% ipython --no-banner

In [1]: import numpy as np

In [2]: from numpy import linalg as LA

In [3]: np.set_printoptions(precision=3, suppress=True, linewidth=200)

In [4]: def tidy(a):
   ...:     return np.round(a, 3) + 0
   ...: 

In [5]: mat = np.loadtxt("w.csv", delimiter=",")

In [6]: mat
Out[6]: 
array([[ 4., -3.,  0.,  0.],
       [ 9., -8.,  0.,  0.],
       [ 0.,  0.,  3.,  2.],
       [ 0.,  0., -8.,  6.]])

In [7]: G = mat.T @ mat

In [8]: np.diag(G)
Out[8]: array([97., 73., 73., 40.])

In [9]: tidy(LA.eigvalsh(G)[::-1])
Out[9]: array([169.853, 101.625,  11.375,   0.147])

In [10]: np.allclose(G, G.T)
Out[10]: True

In [11]: G
Out[11]: 
array([[ 97., -84.,   0.,   0.],
       [-84.,  73.,   0.,   0.],
       [  0.,   0.,  73., -42.],
       [  0.,   0., -42.,  40.]])

In [12]: LA.matrix_rank(G)
Out[12]: np.int64(4)

In [13]: Uu, sig, Vh = LA.svd(G)

In [14]: np.argmax(sig[:-1] / (sig[1:] + 1e-6)) + 1
Out[14]: np.int64(3)

In [15]: tidy(sig)
Out[15]: array([169.853, 101.625,  11.375,   0.147])

In [16]: other = Uu[:, :3] @ np.diag(sig[:3]) @ Vh[:3]

In [17]: LA.matrix_rank(G, rtol=0.05)
Out[17]: np.int64(3)

In [18]: tidy(LA.norm(G - other, 2)), tidy(sig[3])
Out[18]: (np.float64(0.147), np.float64(0.147))

In [19]: u = np.array([-1, -3])

In [20]: np.array([np.convolve(row, u, "same") for row in mat])
Out[20]: 
array([[ -4.,  -9.,   9.,   0.],
       [ -9., -19.,  24.,   0.],
       [  0.,   0.,  -3., -11.],
       [  0.,   0.,   8.,  18.]])

In [21]: np.polyval(u, mat[0])
Out[21]: array([-7.,  0., -3., -3.])
